$ ipython --no-banner

In [1]: import numpy as np

In [2]: import numpy.linalg as la

In [3]: np.set_printoptions(precision=3, suppress=True, linewidth=140, legacy="1.25")

In [4]: def tidy(a):
   ...:     return np.round(a, 3) + 0
   ...: 

In [5]: M = np.load("a.npy")

In [6]: print(M)
[[ 1. -1.  0.  0.  0.  0.  0.  0.  0.  0.  0.  0.  0.  0.  0.]
 [-1. -3. -1.  0.  0.  0.  0.  0.  0.  0.  0.  0.  0.  0.  0.]
 [ 0. -1. -2. -1.  0.  0.  0.  0.  0.  0.  0.  0.  0.  0.  0.]
 [ 0.  0. -1. -3. -1.  0.  0.  0.  0.  0.  0.  0.  0.  0.  0.]
 [ 0.  0.  0. -1.  1. -1.  0.  0.  0.  0.  0.  0.  0.  0.  0.]
 [ 0.  0.  0.  0. -1.  0. -1.  0.  0.  0.  0.  0.  0.  0.  0.]
 [ 0.  0.  0.  0.  0. -1.  1. -1.  0.  0.  0.  0.  0.  0.  0.]
 [ 0.  0.  0.  0.  0.  0. -1. -3. -1.  0.  0.  0.  0.  0.  0.]
 [ 0.  0.  0.  0.  0.  0.  0. -1. -3. -1.  0.  0.  0.  0.  0.]
 [ 0.  0.  0.  0.  0.  0.  0.  0. -1. -1. -1.  0.  0.  0.  0.]
 [ 0.  0.  0.  0.  0.  0.  0.  0.  0. -1. -1. -1.  0.  0.  0.]
 [ 0.  0.  0.  0.  0.  0.  0.  0.  0.  0. -1. -3. -1.  0.  0.]
 [ 0.  0.  0.  0.  0.  0.  0.  0.  0.  0.  0. -1.  2. -1.  0.]
 [ 0.  0.  0.  0.  0.  0.  0.  0.  0.  0.  0.  0. -1. -2. -1.]
 [ 0.  0.  0.  0.  0.  0.  0.  0.  0.  0.  0.  0.  0. -1.  0.]]

In [7]: print(tidy(la.eigvalsh(M).min()))
-4.277

In [8]: blk = np.stack([M, -3 * M, M[::-1]])

In [9]: print(blk.shape)
(3, 15, 15)

In [10]: print(np.einsum("bij,cij->bc", blk, blk))
[[  90. -270.   13.]
 [-270.  810.  -39.]
 [  13.  -39.   90.]]

In [11]: vals, evecs = la.eigh(M)

In [12]: print((vals > 1e-8).sum(), (vals < -1e-8).sum())
6 9

In [13]: print(tidy(vals.sum()), np.trace(M))
-16.0 -16.0

In [14]: rng = np.random.default_rng(261069)

In [15]: out = M + rng.integers(-2, 3, (15, 13)) @ rng.integers(-2, 3, (13, 15))

In [16]: print(out)
[[ 10.  -6.   3.  -4.  -4.  22.   0.  -5.   1.   6. -13.  -4.  12.  -6.   1.]
 [  1.   3.  -1.   4.  -4.  -8.   0.  13.  -4.  11.   4.   9.  -1. -12. -10.]
 [ -7.  -1.  -5.   9. -10.   2.  -1.   2.  -4.   3. -12.  -5.   2.  13.   2.]
 [-15. -10.  11.   8.  -2.   4.   2.   1.   6.  -3. -10.  17.  -1.  -6.  16.]
 [ -9.   0.   3.  -1.   1.  -9.   9.  -5.   2.  -4.   4.   1. -16.   0.   8.]
 [  4. -10.  -1.  -5.   4.  -2. -14.  10.  -3.   8.   4.   2.   9. -14.  -2.]
 [  1.   1.   0.   4.  -3.  -7.   2.  -3. -22.   6.   9.  -5.   6.   8.  -1.]
 [  2.  -1.  -3.   1.   3.  -7.  -6.   7. -16.  12.   9.   1.   9.  -7. -12.]
 [  5.  -4.   1.   3.   3.   8.  -9.   4.  -5. -12.  -7.  -3.   9.  18.   4.]
 [  7.   6.   0.  -3.  -8.   0.   2.  -8.   2.  -3.  -2. -12.  -9.   0.  -2.]
 [ -3.   0. -11.   1.   9.  12.  13.   0.  -3.   1.  -3.  -3.   7.  -4.   1.]
 [  5.   5. -11.  -2. -16.   8.   1.   8.  -8.  16.  -5.  -2.   7.   4. -16.]
 [ 12.   5.  -5. -19.  -8.  -1.   8.   4.  12.  13.   3. -13.  -2. -20.  -9.]
 [ 12.   3.  -2.   4. -15.   9. -11.   4.  -4.   1.  -5.   4.   2.   0.  -8.]
 [-11.  -4.  -9.   9.   3.   3.   1.   5. -10.  -1.  -4.  -3.   4.  11.  -4.]]

In [17]: print(la.matrix_rank(out - M, tol=1e-8))
13

In [18]: print(np.abs(out - M).sum(axis=1))
[ 95.  88.  76. 115.  69.  92.  75.  97.  92.  63.  70. 113. 134.  86.  83.]

In [19]: data = np.tanh(np.array([[0.9],
    ...:     [1.5],
    ...:     [1.5],
    ...:     [-1.6],
    ...:     [0.5],
    ...:     [1.0],
    ...:     [0.4],
    ...:     [2.2],
    ...:     [0.9],
    ...:     [-2.3],
    ...:     [-1.4],
    ...:     [-0.6],
    ...:     [-0.6],
    ...:     [1.4],
    ...:     [1.9],
    ...:     [-0.8]]) @ np.array([[0.6, 2.8, -1.5, 1.5]]))

In [20]: print(tidy(data))
[[ 0.493  0.987 -0.874  0.874]
 [ 0.716  1.    -0.978  0.978]
 [ 0.716  1.    -0.978  0.978]
 [-0.744 -1.     0.984 -0.984]
 [ 0.291  0.885 -0.635  0.635]
 [ 0.537  0.993 -0.905  0.905]
 [ 0.235  0.808 -0.537  0.537]
 [ 0.867  1.    -0.997  0.997]
 [ 0.493  0.987 -0.874  0.874]
 [-0.881 -1.     0.998 -0.998]
 [-0.686 -0.999  0.97  -0.97 ]
 [-0.345 -0.933  0.716 -0.716]
 [-0.345 -0.933  0.716 -0.716]
 [ 0.686  0.999 -0.97   0.97 ]
 [ 0.814  1.    -0.993  0.993]
 [-0.446 -0.978  0.834 -0.834]]

In [21]: print(np.unique(data.round(6), axis=0).shape)
(13, 4)

In [22]: print(np.allclose(data[:-1].T @ la.lstsq(data[:-1].T, data[-1])[0], data[-1]))
True

In [23]: print(la.lstsq(data[:-1].T, data[-1])[2])
3

In [24]: print(tidy(np.trace(la.pinv(data) @ data)))
3.0

In [25]: print(np.abs(np.diag(la.qr(data)[1])) > 1e-9)
[ True  True  True False]

In [26]: Uu, sig, vt = la.svd(data)

In [27]: evecs = vt[:(sig > 1e-8).sum()]

In [28]: x0 = data[12] + 5 * data[7] + rng.integers(2) * np.eye(4)[1]

In [29]: print(tidy(x0))
[ 3.989  4.067 -4.27   4.27 ]

In [30]: print(tidy(la.norm(x0 - evecs.T @ evecs @ x0)))
0.0

In [31]: print(la.matrix_rank(np.vstack([data, x0])))
3

In [32]: print(np.allclose(evecs.T @ evecs @ x0, x0))
True

In [33]: f = np.array([2, 0, 0])

In [34]: print(tidy(np.polyval(f, data[9])))
[1.552 2.    1.992 1.992]

In [35]: print(tidy(np.correlate(data[9], data[6], "full")))
[-0.473 -0.064  0.362 -2.087  1.106 -0.571 -0.235]

In [36]: X = np.load("run18.npy")

In [37]: print(X)
[[-0.1  0.4 -0.4  0.4 -1.1 -1.2 -1.4  0.   0.2 -0.4 -1.3  0.7]
 [-0.3 -1.4  1.4  1.  -2.5 -0.4  1.8 -0.1  1.7 -0.1 -0.1  0. ]
 [ 1.8 -0.4  0.6 -0.4  0.7  0.5  1.8  0.2 -0.1 -1.6 -0.6 -1. ]
 [-0.3  0.4 -0.3  0.8  0.7  1.  -0.2 -0.6  0.2 -0.3  1.7  0.3]
 [-0.2 -1.2 -0.9  0.9 -0.2 -1.5 -0.9  1.8  1.7  1.7 -3.  -0.6]
 [ 0.5  0.3  1.   0.2  0.  -0.9  2.3 -1.2  0.  -0.4 -0.8 -0.5]
 [-0.3 -1.4 -1.2 -1.6  0.3  0.9  0.2  1.5 -2.1 -0.2 -0.1  0.6]
 [-2.1 -0.4  0.   2.6 -1.7 -1.9 -1.7  0.9  0.4 -0.4 -0.8 -0.7]
 [-1.2  0.  -3.9  0.   4.5  0.9  5.1  0.   0.6 -2.4 -1.2  1.2]
 [-1.  -0.5 -0.1  1.3  1.2  0.2  0.7  0.2  1.1  2.8  1.   0. ]
 [ 0.9 -0.6  1.5  0.3 -0.3 -0.2  0.1  1.1 -0.1 -1.8  2.1 -0.9]
 [-0.8  0.6  0.1  0.3 -0.3 -1.5  0.2  0.7 -1.1  1.7 -0.7  0.2]]

In [38]: z = rng.permutation(12)

In [39]: out = X[:, z] * rng.choice([-1, 1], 12)

In [40]: print(out)
[[-0.2 -0.4  0.4 -0.1  0.4  1.3 -0.7 -1.4 -0.   1.1  1.2  0.4]
 [-1.7  1.4  1.  -0.3 -1.4  0.1 -0.   1.8  0.1  2.5  0.4  0.1]
 [ 0.1  0.6 -0.4  1.8 -0.4  0.6  1.   1.8 -0.2 -0.7 -0.5  1.6]
 [-0.2 -0.3  0.8 -0.3  0.4 -1.7 -0.3 -0.2  0.6 -0.7 -1.   0.3]
 [-1.7 -0.9  0.9 -0.2 -1.2  3.   0.6 -0.9 -1.8  0.2  1.5 -1.7]
 [-0.   1.   0.2  0.5  0.3  0.8  0.5  2.3  1.2 -0.   0.9  0.4]
 [ 2.1 -1.2 -1.6 -0.3 -1.4  0.1 -0.6  0.2 -1.5 -0.3 -0.9  0.2]
 [-0.4  0.   2.6 -2.1 -0.4  0.8  0.7 -1.7 -0.9  1.7  1.9  0.4]
 [-0.6 -3.9  0.  -1.2  0.   1.2 -1.2  5.1 -0.  -4.5 -0.9  2.4]
 [-1.1 -0.1  1.3 -1.  -0.5 -1.  -0.   0.7 -0.2 -1.2 -0.2 -2.8]
 [ 0.1  1.5  0.3  0.9 -0.6 -2.1  0.9  0.1 -1.1  0.3  0.2  1.8]
 [ 1.1  0.1  0.3 -0.8  0.6  0.7 -0.2  0.2 -0.7  0.3  1.5 -1.7]]

In [41]: Uu, _, vt = la.svd(X.T @ out)

In [42]: print(tidy(la.lstsq(X, out)[0]))
[[ 0.  0.  0.  1.  0.  0.  0.  0.  0.  0.  0.  0.]
 [ 0.  0.  0.  0.  1.  0.  0.  0.  0.  0.  0.  0.]
 [ 0.  1.  0.  0.  0.  0.  0.  0.  0.  0.  0.  0.]
 [ 0.  0.  1.  0.  0.  0.  0.  0.  0.  0.  0.  0.]
 [ 0.  0.  0.  0.  0.  0.  0.  0.  0. -1.  0.  0.]
 [ 0.  0.  0.  0.  0.  0.  0.  0.  0.  0. -1.  0.]
 [ 0.  0.  0.  0.  0.  0.  0.  1.  0.  0.  0.  0.]
 [ 0.  0.  0.  0.  0.  0.  0.  0. -1.  0.  0.  0.]
 [-1.  0.  0.  0.  0.  0.  0.  0.  0.  0.  0.  0.]
 [ 0.  0.  0.  0.  0.  0.  0.  0.  0.  0.  0. -1.]
 [ 0.  0.  0.  0.  0. -1.  0.  0.  0.  0.  0.  0.]
 [ 0.  0.  0.  0.  0.  0. -1.  0.  0.  0.  0.  0.]]

In [43]: print(z)
[ 8  2  3  0  1 10 11  6  7  4  5  9]

In [44]: x0 = np.array([1, 3, 1, 3, 2, 3, 2, 0, 1, 3, 3, 2])

In [45]: h1 = np.maximum(X @ x0, 0)

In [46]: print(tidy(h1))
[ 0.   0.   0.  12.   0.   0.3  0.   0.   9.  18.2  0.   0. ]

In [47]: print(X * (h1 > 1e-9)[:, None])
[[-0.   0.  -0.   0.  -0.  -0.  -0.   0.   0.  -0.  -0.   0. ]
 [-0.  -0.   0.   0.  -0.  -0.   0.  -0.   0.  -0.  -0.   0. ]
 [ 0.  -0.   0.  -0.   0.   0.   0.   0.  -0.  -0.  -0.  -0. ]
 [-0.3  0.4 -0.3  0.8  0.7  1.  -0.2 -0.6  0.2 -0.3  1.7  0.3]
 [-0.  -0.  -0.   0.  -0.  -0.  -0.   0.   0.   0.  -0.  -0. ]
 [ 0.5  0.3  1.   0.2  0.  -0.9  2.3 -1.2  0.  -0.4 -0.8 -0.5]
 [-0.  -0.  -0.  -0.   0.   0.   0.   0.  -0.  -0.  -0.   0. ]
 [-0.  -0.   0.   0.  -0.  -0.  -0.   0.   0.  -0.  -0.  -0. ]
 [-1.2  0.  -3.9  0.   4.5  0.9  5.1  0.   0.6 -2.4 -1.2  1.2]
 [-1.  -0.5 -0.1  1.3  1.2  0.2  0.7  0.2  1.1  2.8  1.   0. ]
 [ 0.  -0.   0.   0.  -0.  -0.   0.   0.  -0.  -0.   0.  -0. ]
 [-0.   0.   0.   0.  -0.  -0.   0.   0.  -0.   0.  -0.   0. ]]

In [48]: print(tidy(X.T @ h1))
[-32.45  -4.21 -40.22  33.32  70.74  23.47  56.93  -3.92  27.82  25.64  27.56  14.25]
